>>> import numpy as np
>>> import numpy.linalg as la
>>> np.set_printoptions(precision=2, suppress=True, linewidth=200, legacy="1.25")
>>> q, _ = la.qr(np.array([[0.4, -0.5, -0.1, -0.7],
...     [1.1, 1.5, 0.3, 0.3],
...     [0.3, -0.6, -0.5, 0.6],
...     [-0.7, 0.0, -0.3, 0.6]]))
>>> V, _ = la.qr(np.array([[-0.6, -0.5, 0.7, -1.6, 0.0, 0.7, -0.6],
...     [0.5, 0.0, 0.2, 1.3, 0.7, -1.0, 0.1],
...     [-0.6, 0.3, 1.0, -0.3, 0.5, 0.2, -0.8],
...     [-0.3, 0.6, 1.5, -0.8, -0.5, 0.4, 0.3],
...     [-1.0, 1.2, -2.2, 0.2, -1.7, -0.3, -0.5],
...     [1.1, -1.1, -1.8, 0.2, -0.8, -2.0, -0.3],
...     [-0.6, 1.5, 0.0, 1.2, -1.0, -1.3, 0.6]]))
>>> sigma = 5 * 0.5 ** np.arange(4)
>>> mat = q[:, :4] * sigma @ V[:4]
>>> mat.round(2) + 0
array([[ 0.69, -1.44, -0.4 ,  0.25, -0.64, -0.8 , -0.52],
       [ 0.97, -2.31,  0.41, -0.95, -2.21,  0.  ,  2.3 ],
       [ 1.02, -1.23,  0.12,  0.54, -0.54,  0.21, -0.86],
       [-0.79,  1.73,  0.07, -0.76,  1.27,  1.15, -0.73]])
>>> x = np.array([3, 1, -1, -1, 4, -5, 3])
>>> h = np.maximum(mat @ x, 0)
>>> mat.T @ h
array([ 0.47, -0.99, -0.28,  0.17, -0.44, -0.55, -0.36])
>>> h
array([0.69, 0.  , 0.  , 0.  ])
>>> np.tanh(mat @ x)
array([ 0.6 , -0.66, -1.  , -0.99])
>>> np.maximum(mat @ (3 * x), 0)
array([2.07, 0.  , 0.  , 0.  ])
>>> J = np.abs(np.array([[1, 0, 2], [3, 1, 3], [3, 3, 3]])) + np.eye(3)
>>> J = J / J.sum(axis=1, keepdims=True)
>>> J
array([[0.5 , 0.  , 0.5 ],
       [0.38, 0.25, 0.38],
       [0.3 , 0.3 , 0.4 ]])
>>> # rows sum to 1
>>> q = J.astype(float).copy()
>>> for j in range(3):
...     q[:, j] -= q[:, :j] @ (q[:, :j].T @ q[:, j])
...     q[:, j] /= la.norm(q[:, j])
... 
>>> q
array([[ 0.72, -0.67,  0.19],
       [ 0.54,  0.37, -0.75],
       [ 0.43,  0.65,  0.63]])
>>> x = np.array([7, 6, 5])
>>> np.abs(la.eigvals(q))
array([1., 1., 1.])
>>> la.inv(q)
array([[ 0.72,  0.54,  0.43],
       [-0.67,  0.37,  0.65],
       [ 0.19, -0.75,  0.63]])
>>> round(la.norm(x), 2), np.round(la.norm(q @ x), 2)
(10.49, 10.49)
>>> J @ J
array([[0.4 , 0.15, 0.45],
       [0.39, 0.17, 0.43],
       [0.38, 0.2 , 0.42]])
>>> np.sort(np.abs(la.eigvals(J)))
array([0.11, 0.11, 1.  ])
>>> la.matrix_power(J, 3)
array([[0.39, 0.17, 0.44],
       [0.39, 0.17, 0.44],
       [0.39, 0.18, 0.43]])
>>> round(float(la.det(J)), 2)
0.01
>>> np.allclose(J, J.T)
False
>>> (J + J.T) / 2
array([[0.5 , 0.19, 0.4 ],
       [0.19, 0.25, 0.34],
       [0.4 , 0.34, 0.4 ]])
>>> f = np.array([2, 1, 2])
>>> np.array([np.convolve(row, f, "same") for row in J])
array([[0.5 , 2.  , 0.5 ],
       [0.88, 1.75, 0.88],
       [0.9 , 1.7 , 1.  ]])
>>> np.convolve(J[1], f)
array([0.75, 0.88, 1.75, 0.88, 0.75])
>>> A = np.load("arr.npy")
>>> A
array([[  9.98,   6.79,  -0.52,  -0.62,   8.8 ],
       [ 19.76,  13.94,  -7.04,  -8.64,   2.23],
       [ -9.71,  -7.51, -11.68, -12.09,  -6.46],
       [-26.7 , -14.85,  -6.5 ,  -5.8 , -10.36],
       [ -3.46,   2.98,  -8.47,  -9.59, -11.52],
       [-24.17, -10.54,  -9.17,  -9.31, -17.12],
       [  1.63,   3.13,   4.59,   5.4 ,   9.96],
       [  3.59,   8.62,  15.18,  16.79,  16.02],
       [ -3.58,   2.88,  -9.62, -10.9 , -12.85],
       [-19.08,  -5.55, -16.74, -18.4 , -27.45],
       [ 11.26,   8.49,   6.38,   7.05,  15.75],
       [  1.54,   7.19,  12.44,  13.8 ,  12.5 ],
       [ -5.25,   3.07,  -2.69,  -3.09,  -7.19],
       [ -9.93,  -1.5 ,  -6.57,  -7.07, -10.4 ],
       [ 15.46,  14.44,  -2.65,  -3.84,   1.08],
       [  1.7 ,   4.83,   1.35,   1.5 ,   3.56],
       [-18.92,  -0.03,  -0.21,  -0.32, -16.78],
       [ -8.71,  -4.5 , -16.66, -18.11, -15.8 ],
       [-13.32,  -2.62,   2.94,   3.78,  -1.84],
       [  6.46,   6.79,  13.28,  14.96,  20.39],
       [  0.14,   0.01, -12.86, -14.09,  -7.31],
       [ -5.39,  -1.67,  -3.53,  -3.44,  -0.78],
       [ 24.91,   8.97,   4.09,   4.83,  29.71],
       [  4.11,   5.14,  10.86,  12.35,  17.21],
       [ -2.88,  -0.01,  -0.69,  -0.34,   3.06],
       [  1.77,   2.54, -13.78, -15.4 , -10.33],
       [  1.34,   4.67,  -8.06,  -9.2 ,  -7.62],
       [ -8.55,   1.79,   6.3 ,   7.19,   1.12],
       [ -8.44,  -1.76,  -1.15,  -0.82,  -1.76],
       [-11.55,  -0.06, -11.45, -12.85, -20.44]])
>>> rank = la.matrix_rank(A)
>>> rank
4
>>> ns = la.svd(A)[2][rank:].T
>>> np.allclose(A @ ns, 0)
True
>>> la.matrix_rank(A.T @ A), la.matrix_rank(A @ A.T)
(4, 4)
>>> ns[:, 0] / ns[np.abs(ns[:, 0]).round(6).argmax(), 0]
array([-0.05, -0.02,  1.  , -0.95,  0.07])
>>> [int(la.matrix_rank(A[:, :j + 1])) for j in range(5)]
[1, 2, 3, 4, 4]
>>> U, sigma, Vt = la.svd(A)
>>> np.argmax(sigma[:-1] / (sigma[1:] + 1e-6)) + 1
4
>>> B = U[:, :4] @ np.diag(sigma[:4]) @ Vt[:4]
>>> round(np.abs(A - B).max(), 2)
0.0
>>> np.round(la.norm(A - B) / la.norm(A), 2)
0.0
>>> U, sigma, Vt = la.svd(A)
>>> V = Vt[:(sigma > 1e-8).sum()]
>>> rng = np.random.default_rng(563)
>>> x = A[25] + -3 * A[18] + rng.integers(2) * np.eye(5)[1]
>>> x
array([ 41.71,  10.38, -22.6 , -26.75,  -4.81])
>>> np.round(V.T @ V, 2) + 0
array([[ 1.  ,  0.  ,  0.03, -0.03,  0.  ],
       [ 0.  ,  1.  ,  0.01, -0.01,  0.  ],
       [ 0.03,  0.01,  0.48,  0.5 , -0.04],
       [-0.03, -0.01,  0.5 ,  0.53,  0.03],
       [ 0.  ,  0.  , -0.04,  0.03,  1.  ]])
>>> np.round(la.norm(x - V.T @ V @ x), 2)
0.0
>>> np.diag(V.T @ V)
array([1.  , 1.  , 0.48, 0.53, 1.  ])
>>> np.allclose(V.T @ V @ x, x)
True
>>> C2 = np.cov(A, rowvar=False)
>>> np.argsort(-A.std(axis=0).round(6), kind="stable")
array([4, 0, 3, 2, 1])
>>> round(np.corrcoef(A[:, 4], A[:, 0])[0, 1], 2)
0.74
>>> cen = A - A.mean(axis=0)
>>> U, sigma, Vt = la.svd(cen, full_matrices=False)
>>> np.round(cen.mean(axis=0), 2) + 0
array([0., 0., 0., 0., 0.])
>>> (np.sign(U[:, 0]) == np.sign(U[0, 0])).astype(int)
array([1, 1, 0, 0, 0, 0, 1, 1, 0, 0, 1, 1, 0, 0, 1, 1, 0, 0, 0, 1, 0, 0, 1, 1, 1, 0, 0, 1, 0, 0])
>>> np.abs(U[:, 0]).argmax()
22
>>> Vt[0] * np.sign(Vt[0, np.abs(Vt[0]).argmax()])
array([0.47, 0.24, 0.37, 0.41, 0.64])
>>> np.abs(Vt[0]).argmax()
4
>>> np.round((sigma ** 2).sum() ** 2 / (sigma ** 4).sum(), 2)
1.61
>>> np.searchsorted(np.cumsum(sigma ** 2) / (sigma ** 2).sum(), 0.9) + 1
2
>>> K = np.load("case2.npy")
>>> K
array([[ 9, -1, -3, -3, -4, -8],
       [-1,  6,  2,  4,  5,  1],
       [-3,  2,  3,  0,  5,  1],
       [-3,  4,  0,  6,  1,  5],
       [-4,  5,  5,  1,  9,  1],
       [-8,  1,  1,  5,  1,  9]])
>>> # equal to its transpose
>>> C = A[[23, 0]].astype(float)
>>> for _ in range(5):
...     labels = la.norm(A[:, None] - C, axis=-1).argmin(axis=1)
...     C = np.array([A[labels == j].mean(axis=0) for j in range(2)])
... 
>>> labels
array([0, 0, 1, 1, 1, 1, 0, 0, 1, 1, 0, 0, 1, 1, 0, 0, 1, 1, 1, 0, 1, 1, 0, 0, 0, 1, 1, 0, 1, 1])
>>> np.bincount(labels)
array([13, 17])
>>> C[1] - C[0]
array([-16.55,  -8.96, -12.9 , -14.05, -21.82])
>>> np.abs(C[1] - C[0]).argmax()
4
>>> f = np.array([2, 0, 4])
>>> np.convolve(K[0], f)
array([ 18,  -2,  30, -10, -20, -28, -16, -32])
>>> F = np.load("layer19.npy")
>>> F
array([[ 0., -2., -3.],
       [ 2., -2.,  3.],
       [ 0.,  0.,  3.]])
>>> q = F.astype(float).copy()
>>> for j in range(3):
...     q[:, j] -= q[:, :j] @ (q[:, :j].T @ q[:, j])
...     q[:, j] /= la.norm(q[:, j])
... 
>>> q
array([[ 0., -1.,  0.],
       [ 1.,  0.,  0.],
       [ 0.,  0.,  1.]])
>>> x = np.array([1, 2, 1])
>>> F * x
array([[ 0., -4., -3.],
       [ 2., -4.,  3.],
       [ 0.,  0.,  3.]])
>>> F @ (2 * x)
array([-14.,   2.,   6.])
>>> F @ x
array([-7.,  1.,  3.])
>>> B = la.inv(F)
>>> round(float(la.slogdet(F)[0]), 2)
1.0
>>> B
array([[-0.5 ,  0.5 , -1.  ],
       [-0.5 , -0.  , -0.5 ],
       [ 0.  ,  0.  ,  0.33]])
>>> np.round(F @ B, 2) + 0
array([[1., 0., 0.],
       [0., 1., 0.],
       [0., 0., 1.]])
>>> round(la.det(F) * la.det(B), 2)
1.0
>>> U, sigma, Vt = la.svd(F, full_matrices=False)
>>> np.allclose(U * sigma @ Vt, F)
True
>>> np.round(U.T @ F @ Vt.T, 2) + 0
array([[5.34, 0.  , 0.  ],
       [0.  , 3.16, 0.  ],
       [0.  , 0.  , 0.71]])
>>> np.abs(U[:, 0]).round(6).argmax()
1
>>> np.abs(Vt[0])
array([0.24, 0.05, 0.97])
>>> np.round(np.sqrt((sigma ** 2).sum()), 2), round(la.norm(F), 2)
(6.24, 6.24)
>>> sigma
array([5.34, 3.16, 0.71])
>>> arr = np.load("data.npy")
>>> arr
array([[ 0.79,  0.75,  1.66,  0.91, -0.05,  0.05],
       [-1.01, -1.04, -2.09, -1.14,  0.19,  0.15],
       [ 0.06,  0.2 ,  0.29,  0.17,  0.1 , -0.17],
       [-0.19, -0.15,  0.05, -0.13, -0.04,  0.21],
       [ 1.49,  1.73,  3.42,  1.43,  0.11,  0.  ],
       [-0.16, -0.29, -0.33, -0.14,  0.11,  0.  ],
       [ 1.12,  1.29,  2.1 ,  1.01,  0.12,  0.14],
       [-0.28, -0.05, -0.48, -0.28, -0.07,  0.21],
       [ 1.15,  1.16,  2.51,  1.35, -0.05,  0.17],
       [-0.61, -0.57, -1.01, -0.71,  0.1 , -0.03],
       [-0.84, -0.71, -1.58, -0.8 , -0.2 ,  0.01],
       [ 0.16,  0.38,  0.72,  0.15,  0.1 , -0.03],
       [ 0.14,  0.2 ,  0.37,  0.14, -0.09, -0.13],
       [ 0.31,  0.41,  0.41,  0.02,  0.04,  0.  ],
       [ 2.36,  2.39,  4.73,  2.4 , -0.02,  0.04]])
>>> C2 = mat.T @ mat
>>> la.svd(mat, compute_uv=False) ** 2
array([25.  ,  6.25,  1.56,  0.39])
>>> np.diag(C2)
array([ 3.07, 11.91,  0.35,  1.84,  7.21,  2.01,  6.82])
>>> np.round(la.eigvalsh(C2)[::-1], 2) + 0
array([25.  ,  6.25,  1.56,  0.39,  0.  ,  0.  ,  0.  ])
>>> (mat @ mat.T).shape
(4, 4)
>>> X = np.load("block1.npy")
>>> X
array([[2, 0],
       [2, 0]])
>>> # rank 1
>>> U, sigma, Vt = la.svd(X)
>>> np.argmax(sigma[:-1] / (sigma[1:] + 1e-6)) + 1
1
>>> B = U[:, :1] @ np.diag(sigma[:1]) @ Vt[:1]
>>> la.matrix_rank(B)
1
>>> x = np.array([3, 2])
>>> (X * x).sum(axis=1)
array([6, 6])
>>> X @ np.eye(2)[1]
array([0., 0.])
>>> X @ x
array([6, 6])
>>> X @ np.ones(2)
array([2., 2.])
>>> X * x
array([[6, 0],
       [6, 0]])
